>>> import numpy as np
>>> import numpy.linalg as la
>>> np.set_printoptions(precision=1, suppress=True, linewidth=140)
>>> J = np.array([[-1, 0, 0, 0, 0, 0],
...     [3, 2, 0, 0, 0, 0],
...     [0, 0, 4, 0, 0, 0],
...     [3, 3, -3, -4, 0, 0],
...     [-1, -5, 2, 2, -5, 0],
...     [-5, 0, 0, -3, -4, 3]])
>>> theta = np.radians(72)
>>> R = np.eye(6)
>>> R[0, 0] = R[5, 5] = np.cos(theta)
>>> R[0, 5], R[5, 0] = -np.sin(theta), np.sin(theta)
>>> R
array([[ 0.3,  0. ,  0. ,  0. ,  0. , -1. ],
       [ 0. ,  1. ,  0. ,  0. ,  0. ,  0. ],
       [ 0. ,  0. ,  1. ,  0. ,  0. ,  0. ],
       [ 0. ,  0. ,  0. ,  1. ,  0. ,  0. ],
       [ 0. ,  0. ,  0. ,  0. ,  1. ,  0. ],
       [ 1. ,  0. ,  0. ,  0. ,  0. ,  0.3]])
>>> other = J @ R.T
>>> la.svd(J, compute_uv=False), la.svd(other, compute_uv=False)
(array([10.1,  7.4,  4.4,  3.7,  1.4,  0.3]), array([10.1,  7.4,  4.4,  3.7,  1.4,  0.3]))
>>> other
array([[-0.3,  0. ,  0. ,  0. ,  0. , -1. ],
       [ 0.9,  2. ,  0. ,  0. ,  0. ,  2.9],
       [ 0. ,  0. ,  4. ,  0. ,  0. ,  0. ],
       [ 0.9,  3. , -3. , -4. ,  0. ,  2.9],
       [-0.3, -5. ,  2. ,  2. , -5. , -1. ],
       [-4.4,  0. ,  0. , -3. , -4. , -3.8]])
>>> K = np.diag(5 * np.array([2, 0, 2])) + np.array([[-1, 1, 2], [-2, 0, 2], [-2, -3, 2]])
>>> K
array([[ 9,  1,  2],
       [-2,  0,  2],
       [-2, -3, 12]])
>>> f = np.array([1, -2, 3])
>>> other = K + np.outer(f, np.eye(3)[0])
>>> la.matrix_rank(la.inv(other) - la.inv(K), tol=1e-8)
np.int64(1)
>>> other
array([[10.,  1.,  2.],
       [-4.,  0.,  2.],
       [ 1., -3., 12.]])
>>> round(float(la.det(other) / la.det(K)), 1), round(1 + la.solve(K, f)[0], 1)
(1.6, np.float64(1.6))
>>> proj = np.triu(np.array([[6, 7, 4], [2, 4, 9], [3, 1, 5]]), 1) + np.eye(3)
>>> other = proj @ K @ la.inv(proj)
>>> la.matrix_rank(other)
np.int64(3)
>>> np.trace(other), np.trace(K)
(np.float64(21.0), np.int64(21))
>>> proj @ K - K @ proj
array([[-22., -75.,  17.],
       [-18., -13., 116.],
       [  0.,  14.,  35.]])
>>> x = np.array([4, -1, 5])
>>> y = K @ x
>>> y
array([45,  2, 55])
>>> np.round(la.solve(K.T, K[0]), 1) + 0
array([1., 0., 0.])
>>> la.solve(K, y)
array([ 4., -1.,  5.])
>>> np.round(la.solve(K, K[:, 0]), 1) + 0
array([1., 0., 0.])
>>> np.allclose(K @ K.T, K.T @ K)
False
>>> (K - K.T) / 2
array([[ 0. ,  1.5,  2. ],
       [-1.5,  0. ,  2.5],
       [-2. , -2.5,  0. ]])
>>> round(float(la.det(K)), 1)
86.0
>>> np.trace(K)
np.int64(21)
>>> np.allclose(K, K.T)
False
>>> Uu, sv, Vt = la.svd(K, full_matrices=False)
>>> np.allclose(Uu * sv @ Vt, K)
True
>>> np.round(Uu.T @ K @ Vt.T, 1) + 0
array([[12.7,  0. ,  0. ],
       [ 0. ,  9.4,  0. ],
       [ 0. ,  0. ,  0.7]])
>>> round(float(np.sqrt((sv ** 2).sum())), 1), np.round(la.norm(K), 1)
(15.8, np.float64(15.8))
>>> np.abs(Uu[:, 0]).round(6).argmax()
np.int64(2)
>>> (sv > 1e-8).sum()
np.int64(3)
>>> q, _ = la.qr(np.array([[1.4, -1.4, 3.1], [1.9, 0.5, 0.3], [0.2, 0.1, -2.1]]))
>>> A = 2 * q
>>> A
array([[-1.2,  1.6,  0.1],
       [-1.6, -1.2, -0.2],
       [-0.2, -0.2,  2. ]])
>>> other = A / np.sqrt((A ** 2).mean(axis=1, keepdims=True))
>>> la.norm(other, axis=1)
array([1.7, 1.7, 1.7])
>>> A - A.mean(axis=1, keepdims=True)
array([[-1.3,  1.5, -0.1],
       [-0.6, -0.2,  0.8],
       [-0.7, -0.7,  1.4]])
>>> other[1]
array([-1.4, -1. , -0.2])
>>> la.matrix_rank(other) == la.matrix_rank(A)
np.True_
>>> other = np.array([[-3, -3, 0], [1, -1, -2]])
>>> W2 = np.kron(other, A)
>>> la.matrix_rank(W2)
np.int64(6)
>>> W2.shape
(6, 9)
>>> np.round(la.norm(W2, 2), 1), round(float(la.norm(other, 2) * la.norm(A, 2)), 1)
(np.float64(8.5), 8.5)
>>> M = np.load("data.npy")
>>> M
array([[-0.6,  3. ,  0.5, -0.3, -2.5, -0.2],
       [-1.9, -0.9,  0.2,  0.2, -1.4,  0.1],
       [-0.4, -1.8, -0.8,  0.8,  1.6, -0.6],
       [-0.3,  0. ,  1.1, -0.1,  0. , -1.3]])
>>> f, v = M[1], M[2]
>>> round(f @ f, 1)
np.float64(6.5)
>>> pr = (f @ v) / (f @ f) * f
>>> la.matrix_rank(np.outer(f, v))
np.int64(1)
>>> v - pr
array([-0.4, -1.8, -0.8,  0.8,  1.6, -0.6])
>>> (v - pr) @ f
np.float64(0.0)
>>> pr.round(1) + 0
array([0., 0., 0., 0., 0., 0.])
>>> round(float(la.norm(f + v) ** 2 + la.norm(f - v) ** 2), 1)
28.1
>>> np.round(np.outer(f, v), 1) + 0
array([[ 0.8,  3.4,  1.5, -1.5, -3. ,  1.1],
       [ 0.4,  1.6,  0.7, -0.7, -1.4,  0.5],
       [-0.1, -0.4, -0.2,  0.2,  0.3, -0.1],
       [-0.1, -0.4, -0.2,  0.2,  0.3, -0.1],
       [ 0.6,  2.5,  1.1, -1.1, -2.2,  0.8],
       [ 0. , -0.2, -0.1,  0.1,  0.2, -0.1]])
